% python3 -q
>>> import numpy as np
>>> np.set_printoptions(precision=2, suppress=True, linewidth=100)
>>> m1 = np.load("dump.npy")
>>> m1.round(2) + 0
array([[ 0.33, -0.18, -0.03,  0.33,  0.28],
       [-0.18,  0.1 ,  0.01, -0.18, -0.15],
       [-0.03,  0.01,  0.  , -0.03, -0.02],
       [ 0.33, -0.18, -0.03,  0.33,  0.28],
       [ 0.28, -0.15, -0.02,  0.28,  0.24]])
>>> w1 = np.array([[1, -2, -1, 2, 1, -1],
...     [2, -3, 1, 0, 0, 2],
...     [2, 1, 1, 1, -3, 1],
...     [-1, 1, 3, 1, 1, 3],
...     [1, -2, 0, 3, -1, -1]])
>>> coef = np.array([2, 1, 2, 2, 2, -2])
>>> H = np.maximum(m1 @ w1 + coef, 0)
>>> (H > 0).astype(int)
array([[1, 1, 1, 1, 1, 0],
       [1, 1, 1, 1, 1, 0],
       [1, 1, 1, 1, 1, 0],
       [1, 1, 1, 1, 1, 0],
       [1, 1, 1, 1, 1, 0]])
>>> cent = np.array([[-5, -6, 1],
...     [6, 5, 0],
...     [2, 1, 2],
...     [-6, 0, -7],
...     [-5, 8, -3],
...     [-6, -4, -4]])
>>> H @ cent
array([[-35.92,  13.99, -27.28],
       [-14.5 ,   9.39,  -6.85],
       [-20.93,  10.77, -12.98],
       [-35.92,  13.99, -27.28],
       [-33.78,  13.53, -25.24]])
>>> proj = np.triu(np.array([[5, 2, 5, 3, 4],
...     [2, 3, 0, 2, 1],
...     [4, 2, 5, 3, 1],
...     [1, 2, 4, 3, 0],
...     [2, 0, 3, 2, 1]]), 1) + np.eye(5)
>>> B = proj @ m1 @ np.linalg.inv(proj)
>>> np.linalg.matrix_rank(B)
np.int64(1)
>>> np.round(np.poly(B), 2) + 0
array([ 1., -1.,  0.,  0.,  0.,  0.])
>>> x0 = np.array([0, 0, 1, 3, 0])
>>> a = np.maximum(m1 @ x0, 0)
>>> np.maximum(m1 @ (3 * x0), 0)
array([2.91, 0.  , 0.  , 2.91, 2.46])
>>> np.flatnonzero(a > 1e-9)
array([0, 3, 4])
>>> a
array([0.97, 0.  , 0.  , 0.97, 0.82])
